% ipython --no-banner

In [1]: import numpy as np

In [2]: np.set_printoptions(suppress=True, linewidth=100)

In [3]: def rd(a):
   ...:     return np.round(a, 3) + 0
   ...: 

In [4]: basis = np.array([[-1, 2, 2, 0, 2],
   ...:     [0, 2, 1, 1, -1],
   ...:     [-1, 3, 3, -2, 0],
   ...:     [-1, 3, -2, -1, 3],
   ...:     [0, 1, 3, 0, 0]])

In [5]: rng = np.random.default_rng(69)

In [6]: E = (rng.random((10, 5)) < 0.25) @ basis

In [7]: E
Out[7]: 
array([[ 0,  0,  0,  0,  0],
       [-1,  3, -2, -1,  3],
       [ 0,  1,  3,  0,  0],
       [ 0,  1,  3,  0,  0],
       [-1,  2,  2,  0,  2],
       [ 0,  0,  0,  0,  0],
       [ 0,  0,  0,  0,  0],
       [ 0,  1,  3,  0,  0],
       [ 0,  2,  1,  1, -1],
       [-1,  3,  3, -2,  0]])

In [8]: D = np.linalg.norm(E[:, None] - E[None], axis=-1)

In [9]: (D + 1e9 * np.eye(10)).round(6).argmin(axis=1)
Out[9]: array([5, 4, 3, 2, 2, 0, 0, 2, 0, 2])

In [10]: D.mean(axis=1).argmax()
Out[10]: np.int64(1)

In [11]: np.linalg.matrix_rank(D ** 2)
Out[11]: np.int64(6)

In [12]: np.unravel_index(D.round(6).argmax(), D.shape)
Out[12]: (np.int64(1), np.int64(2))

In [13]: print(rd(D[8]))
[2.646 5.568 2.646 2.646 3.464 2.646 2.646 2.646 0.    4.   ]

In [14]: rd(D[:5, :5])
Out[14]: 
array([[0.   , 4.899, 3.162, 3.162, 3.606],
       [4.899, 0.   , 6.325, 6.325, 4.359],
       [3.162, 6.325, 0.   , 0.   , 2.646],
       [3.162, 6.325, 0.   , 0.   , 2.646],
       [3.606, 4.359, 2.646, 2.646, 0.   ]])

In [15]: basis = E[[2, 4]].astype(float)

In [16]: for _ in range(7):
    ...:     z = np.linalg.norm(E[:, None] - basis, axis=-1).argmin(axis=1)
    ...:     basis = np.array([E[z == j].mean(axis=0) for j in range(2)])
    ...: 

In [17]: print(z)
[0 1 0 0 1 0 0 0 0 0]

In [18]: print(basis)
[[-0.125  1.     1.625 -0.125 -0.125]
 [-1.     2.5    0.    -0.5    2.5  ]]

In [19]: basis[1] - basis[0]
Out[19]: array([-0.875,  1.5  , -1.625, -0.375,  2.625])

In [20]: np.abs(basis[1] - basis[0]).argmax()
Out[20]: np.int64(4)

In [21]: mat = np.load("run9.npy")

In [22]: mat
Out[22]: 
array([[-3., -2.,  0.,  0.,  0.],
       [-2., -1., -2.,  0.,  0.],
       [ 0., -2., -9., -2.,  0.],
       [ 0.,  0., -2.,  6., -2.],
       [ 0.,  0.,  0., -2., -4.]])

In [23]: ev, V = np.linalg.eig(mat)

In [24]: rd(np.prod(ev))
Out[24]: np.float64(-604.0)

In [25]: def softmax(z):
    ...:     e = np.exp(z - z.max(axis=-1, keepdims=True))
    ...:     return e / e.sum(axis=-1, keepdims=True)
    ...: 

In [26]: print(rd(softmax(mat[1])))
[0.051 0.139 0.051 0.379 0.379]

In [27]: print(rd(softmax(mat[1] + -1)))
[0.051 0.139 0.051 0.379 0.379]

In [28]: rd(softmax(mat).sum(axis=1))
Out[28]: array([1., 1., 1., 1., 1.])

In [29]: S = mat @ mat.T / np.sqrt(5)

In [30]: rd(softmax(S + np.triu(np.full(S.shape, -np.inf), 1)))
Out[30]: 
array([[1.   , 0.   , 0.   , 0.   , 0.   ],
       [0.39 , 0.61 , 0.   , 0.   , 0.   ],
       [0.   , 0.   , 1.   , 0.   , 0.   ],
       [0.   , 0.   , 0.   , 1.   , 0.   ],
       [0.   , 0.   , 0.001, 0.   , 0.999]])

In [31]: rd(softmax(S))
Out[31]: 
array([[0.884, 0.095, 0.016, 0.003, 0.003],
       [0.005, 0.007, 0.987, 0.001, 0.   ],
       [0.   , 0.   , 1.   , 0.   , 0.   ],
       [0.   , 0.   , 0.   , 1.   , 0.   ],
       [0.   , 0.   , 0.001, 0.   , 0.999]])
